In [1]: import numpy as np

In [2]: np.set_printoptions(suppress=True, linewidth=120)

In [3]: def rnd(a):
   ...:     return np.round(a, 3) + 0
   ...: 

In [4]: arr = np.array([[-5, -3, 0, 4, 1, 0], [-6, -4, -1, 3, 0, -1], [-5, -3, 0, 4, 1, 0]])

In [5]: rank = np.linalg.matrix_rank(arr)

In [6]: rank
Out[6]: np.int64(2)

In [7]: N = np.linalg.svd(arr)[2][rank:].T

In [8]: np.allclose(arr @ N, 0)
Out[8]: True

In [9]: print([int(np.linalg.matrix_rank(arr[:i])) for i in range(1, len(arr) + 1)])
[1, 2, 2]

In [10]: np.linalg.matrix_rank(arr.T @ arr), np.linalg.matrix_rank(arr @ arr.T)
Out[10]: (np.int64(2), np.int64(2))

In [11]: [int(np.linalg.matrix_rank(np.delete(arr, i, axis=0))) for i in range(3)]
Out[11]: [2, 1, 2]

In [12]: rnd(arr @ N)
Out[12]: 
array([[0., 0., 0., 0.],
       [0., 0., 0., 0.],
       [0., 0., 0., 0.]])

In [13]: [round(float(x), 3) for x in np.linalg.svd(arr, compute_uv=False)[:3]]
Out[13]: [12.701, 1.919, 0.0]

In [14]: feats = np.array([[-20.0, -1.6, 0.5, 1.0, -1.5, 0.0],
    ...:     [10.0, 1.5, 1.3, -0.5, 0.6, -0.4],
    ...:     [-18.0, -0.7, 0.0, -0.4, -0.2, -0.2],
    ...:     [-6.0, 1.2, -0.5, 2.0, -0.3, -1.8],
    ...:     [8.0, 1.4, -0.5, -0.1, -0.1, -0.3]])

In [15]: r0 = np.array([2, 0])

In [16]: rnd(np.correlate(feats[1], feats[2], "full"))
Out[16]: array([  -2.  ,   -2.3 ,   -4.56,   -0.76,   -7.54, -180.89,  -28.07,  -22.89,    8.58,  -10.52,    7.2 ])

In [17]: print(np.array([np.convolve(row, r0, "same") for row in feats]))
[[-40.   -3.2   1.    2.   -3.    0. ]
 [ 20.    3.    2.6  -1.    1.2  -0.8]
 [-36.   -1.4   0.   -0.8  -0.4  -0.4]
 [-12.    2.4  -1.    4.   -0.6  -3.6]
 [ 16.    2.8  -1.   -0.2  -0.2  -0.6]]

In [18]: np.convolve(feats[1], r0)
Out[18]: array([20. ,  3. ,  2.6, -1. ,  1.2, -0.8,  0. ])

In [19]: blk = np.stack([feats, 5 * feats, feats[::-1]])

In [20]: np.linalg.matrix_rank(blk)
Out[20]: array([5, 5, 5])

In [21]: np.linalg.matrix_rank(blk.reshape(3, -1))
Out[21]: np.int64(2)

In [22]: F = np.load("out11.npy")

In [23]: F
Out[23]: 
array([[-1.,  1.,  2.,  0.,  0.],
       [ 0., -1.,  0.,  0.,  0.],
       [-2.,  2.,  0.,  2.,  0.],
       [ 0.,  2., -1., -1.,  0.],
       [ 0.,  0.,  0.,  0., -2.]])

In [24]: np.linalg.lstsq(arr[:-1].T, arr[-1])[2]
Out[24]: np.int32(2)

In [25]: np.allclose(arr[:-1].T @ np.linalg.lstsq(arr[:-1].T, arr[-1])[0], arr[-1])
Out[25]: True

In [26]: cov = F.T @ F

In [27]: rnd(np.linalg.svd(F, compute_uv=False) ** 2)
Out[27]: array([14.883,  6.301,  4.   ,  3.713,  0.103])

In [28]: print(np.trace(cov), (F ** 2).sum())
29.0 29.0

In [29]: np.allclose(cov, cov.T)
Out[29]: True

In [30]: np.diag(cov)
Out[30]: array([ 5., 10.,  5.,  5.,  4.])

In [31]: Uu, sv, vt = np.linalg.svd(F, full_matrices=False)

In [32]: rnd(sv / sv[0])
Out[32]: array([1.   , 0.651, 0.518, 0.499, 0.083])

In [33]: print(rnd(np.cumsum(sv ** 2) / np.sum(sv ** 2)))
[0.513 0.73  0.868 0.996 1.   ]

In [34]: print(rnd(Uu.T @ F @ vt.T))
[[3.858 0.    0.    0.    0.   ]
 [0.    2.51  0.    0.    0.   ]
 [0.    0.    2.    0.    0.   ]
 [0.    0.    0.    1.927 0.   ]
 [0.    0.    0.    0.    0.322]]

In [35]: (sv > 1e-8).sum()
Out[35]: np.int64(5)

In [36]: rnd(Uu.T @ Uu)
Out[36]: 
array([[1., 0., 0., 0., 0.],
       [0., 1., 0., 0., 0.],
       [0., 0., 1., 0., 0.],
       [0., 0., 0., 1., 0.],
       [0., 0., 0., 0., 1.]])

In [37]: rnd(sv)
Out[37]: array([3.858, 2.51 , 2.   , 1.927, 0.322])

In [38]: rng = np.random.default_rng(2283)

In [39]: M2 = feats + rng.integers(-2, 3, (5, 1)) @ rng.integers(-2, 3, (1, 6))

In [40]: print(rnd(M2))
[[-20.    2.4  -1.5   3.   -1.5   0. ]
 [ 10.    3.5   0.3   0.5   0.6  -0.4]
 [-18.   -0.7   0.   -0.4  -0.2  -0.2]
 [ -6.    5.2  -2.5   4.   -0.3  -1.8]
 [  8.    1.4  -0.5  -0.1  -0.1  -0.3]]

In [41]: M2 - feats
Out[41]: 
array([[ 0.,  4., -2.,  2.,  0.,  0.],
       [ 0.,  2., -1.,  1.,  0.,  0.],
       [ 0.,  0.,  0.,  0.,  0.,  0.],
       [ 0.,  4., -2.,  2.,  0.,  0.],
       [ 0.,  0.,  0.,  0.,  0.,  0.]])

In [42]: M2 = F[0, 0] * F[1:] - np.outer(F[1:, 0], F[0])

In [43]: print(M2)
[[ 0.  1. -0. -0. -0.]
 [ 0.  0.  4. -2.  0.]
 [ 0. -2.  1.  1. -0.]
 [ 0. -0. -0. -0.  2.]]

In [44]: F[:, 0] / F[0, 0]
Out[44]: array([ 1., -0.,  2., -0., -0.])

In [45]: K = np.array([[2.02, 2.0, 2.0, 0.0, 3.0],
    ...:     [2.0, 2.02, 1.0, 2.0, 3.0],
    ...:     [1.0, 0.0, 0.02, 1.0, 1.0],
    ...:     [0.0, 1.0, 0.0, 2.02, 2.0],
    ...:     [2.0, 2.0, 2.0, 0.0, 3.02]])

In [46]: W = np.array([[-2, 1, -1, 1, 2],
    ...:     [2, 1, -1, -3, 0],
    ...:     [2, 3, 1, 2, 1],
    ...:     [3, -2, -3, -3, -1],
    ...:     [1, 2, -2, -2, 2],
    ...:     [3, -3, 3, 2, -3]])

In [47]: b = np.array([9, 0, -6, 8, 3])

In [48]: H = np.maximum(arr @ W + b, 0)

In [49]: print((H > 0).astype(int))
[[1 0 0 0 0]
 [1 0 0 1 0]
 [1 0 0 0 0]]

In [50]: np.linalg.matrix_rank(H)
Out[50]: np.int64(2)

In [51]: print(H)
[[26  0  0  0  0]
 [17  0  0  1  0]
 [26  0  0  0  0]]

In [52]: cent = np.array([[-5, 3, 3], [-3, -4, -2], [2, 3, -5], [3, 0, 2], [-1, 3, -2]])

In [53]: W @ cent
Out[53]: 
array([[  6,  -7,  -5],
       [-24,  -1,   3],
       [-12,   0,  -3],
       [-23,   5,  24],
       [-23,  -5,   1],
       [  9,  21,  10]])

In [54]: def softmax(z):
    ...:     e = np.exp(z - z.max(axis=-1, keepdims=True))
    ...:     return e / e.sum(axis=-1, keepdims=True)
    ...: 

In [55]: rnd(softmax(H).sum(axis=1))
Out[55]: array([1., 1., 1.])

In [56]: att = H @ H.T / np.sqrt(5)

In [57]: print(rnd(softmax(att + np.triu(np.full(att.shape, -np.inf), 1))))
[[1.  0.  0. ]
 [1.  0.  0. ]
 [0.5 0.  0.5]]

In [58]: rnd(softmax(att))
Out[58]: 
array([[0.5, 0. , 0.5],
       [0.5, 0. , 0.5],
       [0.5, 0. , 0.5]])

In [59]: rnd(softmax(att)[2] @ H)
Out[59]: array([26.,  0.,  0.,  0.,  0.])

In [60]: np.linalg.matrix_rank(K, rtol=0.1)
Out[60]: np.int64(3)

In [61]: print(np.linalg.cond(K) > 100)
True

In [62]: M2 = np.array([[0, -3, 2], [2, 0, 3]])

In [63]: cent = np.kron(M2, K)

In [64]: rnd(np.linalg.norm(cent, 2)), rnd(np.linalg.norm(M2, 2) * np.linalg.norm(K, 2))
Out[64]: (np.float64(35.776), np.float64(35.776))

In [65]: rnd(cent)
Out[65]: 
array([[ 0.  ,  0.  ,  0.  ,  0.  ,  0.  , -6.06, -6.  , -6.  ,  0.  , -9.  ,  4.04,  4.  ,  4.  ,  0.  ,  6.  ],
       [ 0.  ,  0.  ,  0.  ,  0.  ,  0.  , -6.  , -6.06, -3.  , -6.  , -9.  ,  4.  ,  4.04,  2.  ,  4.  ,  6.  ],
       [ 0.  ,  0.  ,  0.  ,  0.  ,  0.  , -3.  ,  0.  , -0.06, -3.  , -3.  ,  2.  ,  0.  ,  0.04,  2.  ,  2.  ],
       [ 0.  ,  0.  ,  0.  ,  0.  ,  0.  ,  0.  , -3.  ,  0.  , -6.06, -6.  ,  0.  ,  2.  ,  0.  ,  4.04,  4.  ],
       [ 0.  ,  0.  ,  0.  ,  0.  ,  0.  , -6.  , -6.  , -6.  ,  0.  , -9.06,  4.  ,  4.  ,  4.  ,  0.  ,  6.04],
       [ 4.04,  4.  ,  4.  ,  0.  ,  6.  ,  0.  ,  0.  ,  0.  ,  0.  ,  0.  ,  6.06,  6.  ,  6.  ,  0.  ,  9.  ],
       [ 4.  ,  4.04,  2.  ,  4.  ,  6.  ,  0.  ,  0.  ,  0.  ,  0.  ,  0.  ,  6.  ,  6.06,  3.  ,  6.  ,  9.  ],
       [ 2.  ,  0.  ,  0.04,  2.  ,  2.  ,  0.  ,  0.  ,  0.  ,  0.  ,  0.  ,  3.  ,  0.  ,  0.06,  3.  ,  3.  ],
       [ 0.  ,  2.  ,  0.  ,  4.04,  4.  ,  0.  ,  0.  ,  0.  ,  0.  ,  0.  ,  0.  ,  3.  ,  0.  ,  6.06,  6.  ],
       [ 4.  ,  4.  ,  4.  ,  0.  ,  6.04,  0.  ,  0.  ,  0.  ,  0.  ,  0.  ,  6.  ,  6.  ,  6.  ,  0.  ,  9.06]])

In [66]: print(cent.shape)
(10, 15)

In [67]: np.linalg.matrix_rank(cent)
Out[67]: np.int64(10)

In [68]: rnd(np.sort(np.abs(np.linalg.eigvals(K))))
Out[68]: array([0.02 , 0.123, 0.683, 1.786, 7.854])

In [69]: M = np.diag(5 * np.array([-2, 2, 0])) + np.array([[1, 0, -3], [-2, 2, -3], [0, 1, -2]])

In [70]: M
Out[70]: 
array([[-9,  0, -3],
       [-2, 12, -3],
       [ 0,  1, -2]])

In [71]: x = np.array([-3, -6, -3])

In [72]: y = M @ x

In [73]: y
Out[73]: array([ 36, -57,   0])

In [74]: rnd(np.linalg.solve(M, 3 * y))
Out[74]: array([ -9., -18.,  -9.])

In [75]: rnd(np.linalg.solve(M, y + M[:, 2]))
Out[75]: array([-3., -6., -2.])

In [76]: print(rnd(np.linalg.solve(M.T, M[1])))
[0. 1. 0.]

In [77]: evals, evecs = np.linalg.eig(M)

In [78]: print(rnd(np.sort(np.linalg.eigvals(np.linalg.inv(M)))))
[-0.542 -0.112  0.085]

In [79]: print(rnd(np.sort(np.linalg.eigvals(M.T))))
[-8.96  -1.844 11.804]

In [80]: print(rnd(np.prod(evals)))
195.0

In [81]: r0 = np.array([-9, 8])

In [82]: np.polyval(r0, M[2])
Out[82]: array([ 8, -1, 26])

In [83]: np.convolve(M[2], r0)
Out[83]: array([  0,  -9,  26, -16])

In [84]: cent = 20 * np.array([[-0.1, 0.3, -0.5, -0.1], [0.4, 0.7, 0.5, 0.2]])

In [85]: lab = rng.integers(0, 2, 16)

In [86]: data = cent[lab] + rng.normal(size=(16, 4))

In [87]: print(rnd(data))
[[ -0.048   7.317  -9.018  -2.726]
 [  7.03   13.995  11.128   4.274]
 [  8.404  14.018   9.705   3.918]
 [ -1.134   7.059  -9.201  -4.787]
 [  7.917  13.637   8.425   2.934]
 [ -1.423   4.703 -12.188  -2.643]
 [ -1.39    4.459 -10.383  -2.465]
 [  8.804  15.064  12.583   3.663]
 [  8.909  13.368   8.11    3.467]
 [ -1.513   5.945  -8.602  -1.655]
 [  8.637  13.658   9.561   4.246]
 [  9.245  12.98    7.408   4.383]
 [  8.449  14.786   9.745   1.738]
 [  8.813  16.133  10.147   4.47 ]
 [  8.12   13.361   8.931   3.429]
 [  8.011  13.596  11.746   4.533]]

In [88]: x = np.array([3, -4, -8, -2, -8])

In [89]: h = np.maximum(K @ x, 0)

In [90]: np.maximum(K @ (3 * x), 0)
Out[90]: array([0., 0., 0., 0., 0.])

In [91]: h
Out[91]: array([0., 0., 0., 0., 0.])

In [92]: K.T @ h
Out[92]: array([0., 0., 0., 0., 0.])

In [93]: print(rnd(np.tanh(K @ x)))
[-1. -1. -1. -1. -1.]
